$ python3 -q
>>> import numpy as np
>>> np.set_printoptions(precision=2, suppress=True, linewidth=140, legacy="1.25")
>>> def rd(a):
...     return np.round(a, 2) + 0
... 
>>> feats = np.arange(28).reshape(4, 7) + 4
>>> feats
array([[ 4,  5,  6,  7,  8,  9, 10],
       [11, 12, 13, 14, 15, 16, 17],
       [18, 19, 20, 21, 22, 23, 24],
       [25, 26, 27, 28, 29, 30, 31]])
>>> rank = np.linalg.matrix_rank(feats)
>>> rank
2
>>> null = np.linalg.svd(feats)[2][rank:].T
>>> [int(np.linalg.matrix_rank(feats[:, :j + 1])) for j in range(7)]
[1, 2, 2, 2, 2, 2, 2]
>>> [int(np.linalg.matrix_rank(np.delete(feats, i, axis=0))) for i in range(4)]
[2, 2, 2, 2]
>>> rd(null @ null.T)
array([[ 0.54, -0.36, -0.25, -0.14, -0.04,  0.07,  0.18],
       [-0.36,  0.71, -0.21, -0.14, -0.07,  0.  ,  0.07],
       [-0.25, -0.21,  0.82, -0.14, -0.11, -0.07, -0.04],
       [-0.14, -0.14, -0.14,  0.86, -0.14, -0.14, -0.14],
       [-0.04, -0.07, -0.11, -0.14,  0.82, -0.21, -0.25],
       [ 0.07,  0.  , -0.07, -0.14, -0.21,  0.71, -0.36],
       [ 0.18,  0.07, -0.04, -0.14, -0.25, -0.36,  0.54]])
>>> feats.sum(axis=1)
array([ 49,  98, 147, 196])
>>> feats.sum(axis=0)
array([58, 62, 66, 70, 74, 78, 82])
>>> np.count_nonzero(feats)
28
>>> mat = np.loadtxt("w.csv", delimiter=",")
>>> mat
array([[2., 4., 2., 4., 2., 4.],
       [2., 3., 2., 3., 2., 3.],
       [5., 4., 5., 4., 5., 4.],
       [2., 4., 2., 4., 2., 4.],
       [2., 3., 2., 3., 2., 3.],
       [5., 4., 5., 4., 5., 4.]])
>>> # rows 0 and 3 are equal
>>> left, sigma, Vt = np.linalg.svd(mat)
>>> np.argmax(sigma[:-1] / (sigma[1:] + 1e-6)) + 1
2
>>> B = left[:, :2] @ np.diag(sigma[:2]) @ Vt[:2]
>>> np.linalg.matrix_rank(mat, rtol=0.05)
2
>>> np.linalg.matrix_rank(B)
2
>>> rd(np.linalg.norm(mat - B, 2)), rd(sigma[2])
(0.0, 0.0)
